In [1]: import numpy as np

In [2]: from numpy import linalg as LA

In [3]: np.set_printoptions(suppress=True, linewidth=200)

In [4]: rnd = lambda a: np.round(a, 2) + 0

In [5]: arr = np.load("test5.npy")

In [6]: arr
Out[6]: 
array([[-1.27,  0.97,  0.25,  0.27, -0.43,  1.15, -0.39,  0.3 ,  0.35,  0.18,  1.01,  0.9 ,  1.16, -1.22],
       [ 0.97, -0.67,  1.35,  0.04,  0.95,  0.96, -0.08, -1.01,  0.34,  0.52, -0.3 ,  0.13, -1.64, -0.47],
       [ 0.25,  1.35, -1.59, -1.59,  0.  ,  0.21, -0.99, -0.68,  0.73, -0.62,  1.96,  0.16,  0.09,  1.26],
       [ 0.27,  0.04, -1.59,  1.48, -0.36, -0.02,  1.96,  1.09, -0.26, -1.75,  0.2 ,  0.96, -0.68, -0.95],
       [-0.43,  0.95,  0.  , -0.36, -0.18,  0.24,  1.67,  0.79, -1.01,  0.41,  1.05, -2.06, -0.55,  1.02],
       [ 1.15,  0.96,  0.21, -0.02,  0.24,  0.21, -0.46,  0.7 , -0.25, -0.52, -1.11, -0.05, -0.69,  0.68],
       [-0.39, -0.08, -0.99,  1.96,  1.67, -0.46, -1.51, -0.43,  0.06, -0.11, -0.48, -1.43, -0.17,  0.37],
       [ 0.3 , -1.01, -0.68,  1.09,  0.79,  0.7 , -0.43,  2.18,  0.91, -0.56,  1.71, -0.49, -0.75,  0.12],
       [ 0.35,  0.34,  0.73, -0.26, -1.01, -0.25,  0.06,  0.91,  1.13,  0.43,  0.11,  0.31,  0.73,  0.84],
       [ 0.18,  0.52, -0.62, -1.75,  0.41, -0.52, -0.11, -0.56,  0.43,  0.89, -0.68,  0.27,  0.12,  0.22],
       [ 1.01, -0.3 ,  1.96,  0.2 ,  1.05, -1.11, -0.48,  1.71,  0.11, -0.68,  1.23,  0.82,  0.91, -0.3 ],
       [ 0.9 ,  0.13,  0.16,  0.96, -2.06, -0.05, -1.43, -0.49,  0.31,  0.27,  0.82, -0.69, -0.26, -1.92],
       [ 1.16, -1.64,  0.09, -0.68, -0.55, -0.69, -0.17, -0.75,  0.73,  0.12,  0.91, -0.26,  1.83, -1.24],
       [-1.22, -0.47,  1.26, -0.95,  1.02,  0.68,  0.37,  0.12,  0.84,  0.22, -0.3 , -1.92, -1.24, -2.03]])

In [7]: np.all(LA.eigvalsh(arr) > 0)
Out[7]: np.False_

In [8]: [round(float(LA.det(arr[:i, :i])), 2) + 0 for i in range(1, 15)]
Out[8]: 
[-1.27,
 -0.09,
 3.15,
 6.42,
 -1.35,
 -1.97,
 125.75,
 438.65,
 650.7,
 -51.11,
 -5868.52,
 -30158.96,
 -78390.15,
 876130.14]

In [9]: feats = np.array([[-12.0, -1.0, 6.0, -8.0],
   ...:     [-8.0, 1.0, 4.0, -4.0],
   ...:     [3.0, -1.0, -1.0, 0.0],
   ...:     [21.0, 1.0, -10.0, 13.0]])

In [10]: feats
Out[10]: 
array([[-12.,  -1.,   6.,  -8.],
       [ -8.,   1.,   4.,  -4.],
       [  3.,  -1.,  -1.,   0.],
       [ 21.,   1., -10.,  13.]])

In [11]: w, evecs = LA.eig(feats)

In [12]: rnd(np.sort(LA.eigvals(feats @ feats)))
Out[12]: array([1., 1., 4., 9.])

In [13]: rnd(np.sort(LA.eigvals(LA.inv(feats))))
Out[13]: array([-0.33,  0.5 ,  1.  ,  1.  ])

In [14]: rng = np.random.default_rng(50382)

In [15]: idx = rng.permutation(4)

In [16]: idx
Out[16]: array([2, 3, 1, 0])

In [17]: out = feats[idx][:, idx]

In [18]: rnd(np.sort(np.abs(LA.eigvals(out))))
Out[18]: array([1., 1., 2., 3.])

In [19]: np.allclose(out, feats)
Out[19]: False

In [20]: rnd(LA.det(out)), rnd(LA.det(feats[idx]))
Out[20]: (np.float64(-6.0), np.float64(6.0))

In [21]: out
Out[21]: 
array([[ -1.,   0.,  -1.,   3.],
       [-10.,  13.,   1.,  21.],
       [  4.,  -4.,   1.,  -8.],
       [  6.,  -8.,  -1., -12.]])

In [22]: mat = np.loadtxt("sample16.csv", delimiter=",")

In [23]: mat
Out[23]: 
array([[2., 2., 2., 0., 0., 0., 1., 2.],
       [1., 2., 0., 0., 2., 1., 2., 0.],
       [1., 1., 1., 1., 1., 2., 2., 0.],
       [1., 2., 0., 2., 1., 0., 1., 1.],
       [2., 1., 0., 0., 1., 1., 0., 2.],
       [0., 1., 0., 0., 1., 2., 2., 1.],
       [1., 2., 1., 1., 2., 1., 2., 2.],
       [1., 2., 2., 2., 0., 1., 2., 2.],
       [2., 1., 0., 0., 0., 2., 1., 2.]])

In [24]: mat.reshape(-1, 2)
Out[24]: 
array([[2., 2.],
       [2., 0.],
       [0., 0.],
       [1., 2.],
       [1., 2.],
       [0., 0.],
       [2., 1.],
       [2., 0.],
       [1., 1.],
       [1., 1.],
       [1., 2.],
       [2., 0.],
       [1., 2.],
       [0., 2.],
       [1., 0.],
       [1., 1.],
       [2., 1.],
       [0., 0.],
       [1., 1.],
       [0., 2.],
       [0., 1.],
       [0., 0.],
       [1., 2.],
       [2., 1.],
       [1., 2.],
       [1., 1.],
       [2., 1.],
       [2., 2.],
       [1., 2.],
       [2., 2.],
       [0., 1.],
       [2., 2.],
       [2., 1.],
       [0., 0.],
       [0., 2.],
       [1., 2.]])

In [25]: mat.ravel(order="F")
Out[25]: 
array([2., 1., 1., 1., 2., 0., 1., 1., 2., 2., 2., 1., 2., 1., 1., 2., 2., 1., 2., 0., 1., 0., 0., 0., 1., 2., 0., 0., 0., 1., 2., 0., 0., 1., 2., 0., 0., 2., 1., 1., 1., 1., 2., 0., 0., 0., 1., 2.,
       0., 1., 2., 1., 1., 2., 1., 2., 2., 1., 0., 2., 2., 2., 1., 2., 0., 0., 1., 2., 1., 2., 2., 2.])

In [26]: mat.reshape(2, -1)
Out[26]: 
array([[2., 2., 2., 0., 0., 0., 1., 2., 1., 2., 0., 0., 2., 1., 2., 0., 1., 1., 1., 1., 1., 2., 2., 0., 1., 2., 0., 2., 1., 0., 1., 1., 2., 1., 0., 0.],
       [1., 1., 0., 2., 0., 1., 0., 0., 1., 2., 2., 1., 1., 2., 1., 1., 2., 1., 2., 2., 1., 2., 2., 2., 0., 1., 2., 2., 2., 1., 0., 0., 0., 2., 1., 2.]])

In [27]: blk = mat.reshape(9, 2, -1)

In [28]: np.einsum("ihd,jhd->hij", blk, blk).shape
Out[28]: (2, 9, 9)

In [29]: blk.shape
Out[29]: (9, 2, 4)

In [30]: np.einsum("ihd,ihd->ih", blk, blk)
Out[30]: 
array([[12.,  5.],
       [ 5.,  9.],
       [ 4.,  9.],
       [ 9.,  3.],
       [ 5.,  6.],
       [ 1., 10.],
       [ 7., 13.],
       [13.,  9.],
       [ 5.,  9.]])

In [31]: blk.transpose(1, 0, 2)
Out[31]: 
array([[[2., 2., 2., 0.],
        [1., 2., 0., 0.],
        [1., 1., 1., 1.],
        [1., 2., 0., 2.],
        [2., 1., 0., 0.],
        [0., 1., 0., 0.],
        [1., 2., 1., 1.],
        [1., 2., 2., 2.],
        [2., 1., 0., 0.]],

       [[0., 0., 1., 2.],
        [2., 1., 2., 0.],
        [1., 2., 2., 0.],
        [1., 0., 1., 1.],
        [1., 1., 0., 2.],
        [1., 2., 2., 1.],
        [2., 1., 2., 2.],
        [0., 1., 2., 2.],
        [0., 2., 1., 2.]]])

In [32]: blk[:, 0]
Out[32]: 
array([[2., 2., 2., 0.],
       [1., 2., 0., 0.],
       [1., 1., 1., 1.],
       [1., 2., 0., 2.],
       [2., 1., 0., 0.],
       [0., 1., 0., 0.],
       [1., 2., 1., 1.],
       [1., 2., 2., 2.],
       [2., 1., 0., 0.]])

In [33]: blk.sum(axis=1)
Out[33]: 
array([[2., 2., 3., 2.],
       [3., 3., 2., 0.],
       [2., 3., 3., 1.],
       [2., 2., 1., 3.],
       [3., 2., 0., 2.],
       [1., 3., 2., 1.],
       [3., 3., 3., 3.],
       [1., 3., 4., 4.],
       [2., 3., 1., 2.]])
